$ python3 -q
>>> import numpy as np
>>> np.set_printoptions(precision=2, suppress=True, linewidth=120)
>>> B = np.array([[3, 2], [2, 5]])
>>> feats = np.tile(B, (2, 2))
>>> print(feats)
[[3 2 3 2]
 [2 5 2 5]
 [3 2 3 2]
 [2 5 2 5]]
>>> # equal to its transpose
>>> U, s, Vt = np.linalg.svd(feats)
>>> np.argmax(s[:-1] / (s[1:] + 1e-6)) + 1
np.int64(2)
>>> B = U[:, :2] @ np.diag(s[:2]) @ Vt[:2]
>>> B
array([[3., 2., 3., 2.],
       [2., 5., 2., 5.],
       [3., 2., 3., 2.],
       [2., 5., 2., 5.]])
>>> round(float(np.linalg.norm(feats - B) / np.linalg.norm(feats)), 2)
0.0
>>> w, V = np.linalg.eigh(B)
>>> print(np.abs(V[:, -1]).round(6).argmax())
1
>>> (w > 1e-8).sum(), (w < -1e-8).sum()
(np.int64(2), np.int64(0))
>>> np.round(np.linalg.eigvalsh(B @ B), 2) + 0
array([  0.  ,   0.  ,  12.45, 155.55])
>>> np.round(V.T @ B @ V, 2) + 0
array([[ 0.  ,  0.  ,  0.  ,  0.  ],
       [ 0.  ,  0.  ,  0.  ,  0.  ],
       [ 0.  ,  0.  ,  3.53,  0.  ],
       [ 0.  ,  0.  ,  0.  , 12.47]])
>>> V @ np.diag(w) @ V.T
array([[3., 2., 3., 2.],
       [2., 5., 2., 5.],
       [3., 2., 3., 2.],
       [2., 5., 2., 5.]])
>>> np.linalg.eigvalsh(B + 5 * np.eye(4))
array([ 5.  ,  5.  ,  8.53, 17.47])
>>> w.round(2) + 0
array([ 0.  ,  0.  ,  3.53, 12.47])
>>> np.round(np.abs(np.linalg.eigvals(feats)).max(), 2)
np.float64(12.47)
>>> U, s, Vt = np.linalg.svd(feats)
>>> V = Vt[:(s > 1e-8).sum()]
>>> rng = np.random.default_rng(696)
>>> x0 = feats[3] + -2 * feats[1] + rng.integers(2) * np.eye(4)[1]
>>> x0
array([-2., -5., -2., -5.])
>>> print(np.linalg.matrix_rank(np.vstack([feats, x0])))
2
>>> np.allclose(V.T @ V @ x0, x0)
True
>>> basis = np.array([[9, 0, 1, 5, 5], [5, 6, 8, 1, 0]])
>>> F = np.repeat(basis, 19 // 2, axis=0)
>>> F = F + 0.02 * rng.normal(size=F.shape)
>>> F.round(2) + 0
array([[ 8.98, -0.01,  1.03,  4.98,  4.98],
       [ 8.99, -0.03,  1.02,  5.  ,  5.01],
       [ 9.01,  0.01,  1.01,  5.  ,  4.99],
       [ 9.  ,  0.01,  1.04,  4.98,  4.99],
       [ 9.  , -0.02,  0.97,  4.99,  5.01],
       [ 9.01,  0.03,  0.96,  5.02,  4.99],
       [ 9.02, -0.01,  1.01,  5.03,  5.  ],
       [ 9.01, -0.02,  1.01,  4.98,  5.03],
       [ 8.99, -0.01,  0.99,  5.  ,  5.06],
       [ 5.01,  6.02,  8.  ,  0.99,  0.  ],
       [ 5.04,  5.96,  7.97,  1.04, -0.01],
       [ 4.98,  5.97,  8.  ,  1.01,  0.  ],
       [ 5.01,  5.99,  7.99,  0.98,  0.01],
       [ 4.99,  5.96,  7.98,  1.01, -0.02],
       [ 5.01,  5.99,  8.  ,  1.01, -0.02],
       [ 4.98,  5.99,  8.02,  1.02,  0.  ],
       [ 4.98,  6.  ,  7.99,  1.03,  0.  ],
       [ 5.  ,  5.98,  8.  ,  0.98, -0.01]])
>>> Xc = F - F.mean(axis=1)
Traceback (most recent call last):
  File "<python-input-31>", line 1, in <module>
    Xc = F - F.mean(axis=1)
         ~~^~~~~~~~~~~~~~~~
ValueError: operands could not be broadcast together with shapes (18,5) (18,) 
>>> Xc = F - F.mean(axis=0)
>>> U, s, Vt = np.linalg.svd(Xc, full_matrices=False)
>>> np.searchsorted(np.cumsum(s ** 2) / (s ** 2).sum(), 0.9) + 1
np.int64(1)
>>> np.round(s ** 2 / (s ** 2).sum(), 2) + 0
array([1., 0., 0., 0., 0.])
>>> np.abs(Vt[-1])
array([0.58, 0.22, 0.6 , 0.25, 0.44])
>>> np.linalg.matrix_rank(Xc)
np.int64(5)
>>> s
array([25.26,  0.09,  0.08,  0.06,  0.05])
>>> Vt[0] * np.sign(Vt[0, np.abs(Vt[0]).argmax()])
array([-0.34,  0.5 ,  0.59, -0.33, -0.42])
>>> B = np.c_[F[:, :4] @ np.array([[2, 1, -3, -2], [-3, -2, -3, 2], [2, 1, 3, 0], [2, 1, 3, 3]]), np.array([2, 2, 2, 0, 1, 0, 2, 0, 0, 0, 0, 2, 2, 0, 2, 1, 1, 0])]
>>> B
array([[30.01, 15.01, -8.85, -3.04,  2.  ],
       [30.12, 15.07, -8.84, -3.05,  2.  ],
       [30.01, 15.  , -9.05, -3.  ,  2.  ],
       [30.02, 15.01, -8.98, -3.06,  0.  ],
       [29.99, 15.  , -9.08, -3.09,  1.  ],
       [29.9 , 14.93, -9.2 , -2.92,  0.  ],
       [30.16, 15.09, -8.91, -2.98,  2.  ],
       [30.05, 15.04, -8.99, -3.13,  0.  ],
       [29.99, 15.  , -8.98, -3.01,  0.  ],
       [ 9.94,  1.96, -6.13,  4.98,  0.  ],
       [10.25,  2.14, -5.96,  4.95,  0.  ],
       [10.08,  2.05, -5.79,  5.03,  2.  ],
       [ 9.97,  1.99, -6.09,  4.91,  2.  ],
       [10.09,  2.07, -5.88,  4.97,  0.  ],
       [10.08,  2.05, -5.96,  4.99,  2.  ],
       [10.06,  2.04, -5.79,  5.07,  1.  ],
       [10.02,  2.01, -5.86,  5.13,  1.  ],
       [10.03,  2.03, -5.99,  4.88,  0.  ]])
>>> np.linalg.matrix_rank(np.c_[F, B])
np.int64(6)
>>> print(np.linalg.norm(np.linalg.qr(F)[0].T @ B, axis=0) ** 2 / ((B ** 2).sum(axis=0) + 1e-12))
[1.   1.   1.   1.   0.59]
>>> np.linalg.matrix_rank(B)
np.int64(5)
>>> np.argsort(-np.linalg.norm(F, axis=0).round(6), kind="stable")[:3]
array([0, 2, 1])
>>> np.round(np.abs(np.linalg.svd(F)[2][-1]), 2) + 0
array([0.57, 0.37, 0.  , 0.61, 0.41])
>>> round(np.linalg.norm(F, 2) / np.linalg.norm(F), 2)
np.float64(0.85)
>>> [round(float(x), 2) for x in np.linalg.svd(F, compute_uv=False)[:3]]
[41.02, 25.25, 0.09]
>>> np.linalg.matrix_rank(F, rtol=0.1)
np.int64(2)
